$ python3 -q
>>> import numpy as np
>>> import numpy.linalg as la
>>> np.set_printoptions(precision=2, suppress=True, linewidth=200)
>>> B = np.array([[3], [2], [3]])
>>> Z = np.array([[3, 2, 5]])
>>> rng = np.random.default_rng(671)
>>> J = B @ Z + 0.05 * rng.normal(size=(3, 3))
>>> J
array([[ 9.02,  5.96, 15.05],
       [ 6.03,  3.99,  9.96],
       [ 9.03,  6.03, 14.98]])
>>> vec = np.array([-2, 2, -2])
>>> a = np.maximum(J @ vec, 0)
>>> J.T @ a
array([0., 0., 0.])
>>> np.maximum(J @ vec, 0) - np.maximum(-J @ vec, 0)
array([-36.23, -24.  , -35.96])
>>> print(a)
[0. 0. 0.]
>>> round(float(la.eigvals(J).sum().real), 2)
27.99
>>> round(la.det(J[::-1]), 2)
np.float64(-0.05)
>>> la.eigvals(J)
array([28.03+0.j  , -0.02+0.04j, -0.02-0.04j])
>>> np.poly(J)
array([  1.  , -27.99,  -0.99,  -0.05])
>>> print(round(la.det(2 * J), 2), np.round(la.det(J), 2))
0.39 0.05
>>> B = np.array([[1, 2, 3], [3, 0, -3]])
>>> Z = np.kron(B, J)
>>> round(la.norm(Z, 2), 2), round(la.norm(B, 2) * la.norm(J, 2), 2)
(np.float64(136.72), np.float64(136.72))
>>> Z.shape
(6, 9)
>>> hat = np.triu(np.array([[-4, -3, 9], [-3, 2, 2], [0, -8, -5]]), 1) + np.eye(3)
>>> B = hat @ J @ la.inv(hat)
>>> round(float(np.trace(B)), 2), round(np.trace(J), 2)
(27.99, np.float64(27.99))
>>> print(la.matrix_rank(B))
3
>>> print(np.poly(B))
[  1.   -27.99  -0.99  -0.05]
>>> B
array([[   72.22,   264.89, -1059.81],
       [   24.1 ,    88.34,  -353.65],
       [    9.03,    33.13,  -132.57]])
>>> round(float(la.det(B)), 2)
0.05
>>> X = np.loadtxt("test11.csv", delimiter=",")
>>> X
array([[ 2.86, -0.45, -0.78],
       [ 2.88, -0.82, -0.19],
       [ 2.58,  1.01, -1.14],
       [ 1.52, -1.33,  2.21],
       [ 1.12,  2.34, -1.51],
       [-0.65, -2.49,  1.55],
       [ 1.37, -0.5 ,  2.62],
       [ 2.5 , -1.65, -0.2 ],
       [-0.45, -1.09,  2.76],
       [-2.63, -1.26, -0.73],
       [ 0.19, -0.46, -2.96],
       [-1.93,  2.29,  0.1 ],
       [ 1.36, -1.77, -2.  ],
       [ 0.62, -0.93,  2.78],
       [-2.84,  0.69,  0.69],
       [-0.08, -2.81,  1.05],
       [ 2.04, -0.25, -2.19],
       [-0.72,  1.34, -2.59],
       [-0.84,  1.55, -2.43],
       [-1.51,  2.35, -1.1 ],
       [-1.39, -1.82,  1.94],
       [ 0.89,  2.35, -1.64],
       [ 1.87, -0.16, -2.34],
       [-2.32,  1.16, -1.5 ],
       [-2.81, -0.76,  0.7 ],
       [ 0.77, -0.35,  2.88]])
>>> r0, r1 = X[0], X[21]
>>> round(float(r0 @ r0), 2)
8.99
>>> round(r0 @ r1, 2)
np.float64(2.77)
>>> pr = (r0 @ r1) / (r0 @ r0) * r0
>>> print(la.matrix_rank(np.outer(r0, r1)))
1
>>> np.round((r1 - pr) @ r0, 2)
np.float64(0.0)
>>> print(pr)
[ 0.88 -0.14 -0.24]
>>> round(float(la.norm(X) ** 2 / la.norm(X, 2) ** 2), 2)
2.09
>>> print(la.norm(X, axis=1))
[3.   3.   3.   2.99 3.   3.   3.   3.   3.   3.01 3.   3.   3.   3.   3.   3.   3.   3.   3.   3.   3.   3.   3.   3.   2.99 3.  ]
>>> np.round(X[0] @ X[16], 2)
np.float64(7.66)
>>> round(float(la.norm(X, 1)), 2), round(la.norm(X, np.inf), 2)
(42.58, np.float64(5.15))
>>> z = X[:, 0] > np.median(X[:, 0])
>>> r0 = X[z].mean(axis=0) - X[~z].mean(axis=0)
>>> np.argsort(-np.abs(r0).round(6), kind="stable")
array([0, 1, 2])
>>> print(r0)
[ 3.1  -0.09  0.08]
>>> (((X - X.mean(axis=0)) @ r0 > 0) == z).mean()
np.float64(1.0)
>>> print(z.astype(int))
[1 1 1 1 1 0 1 1 0 0 0 0 1 1 0 0 1 0 0 0 0 1 1 0 0 1]
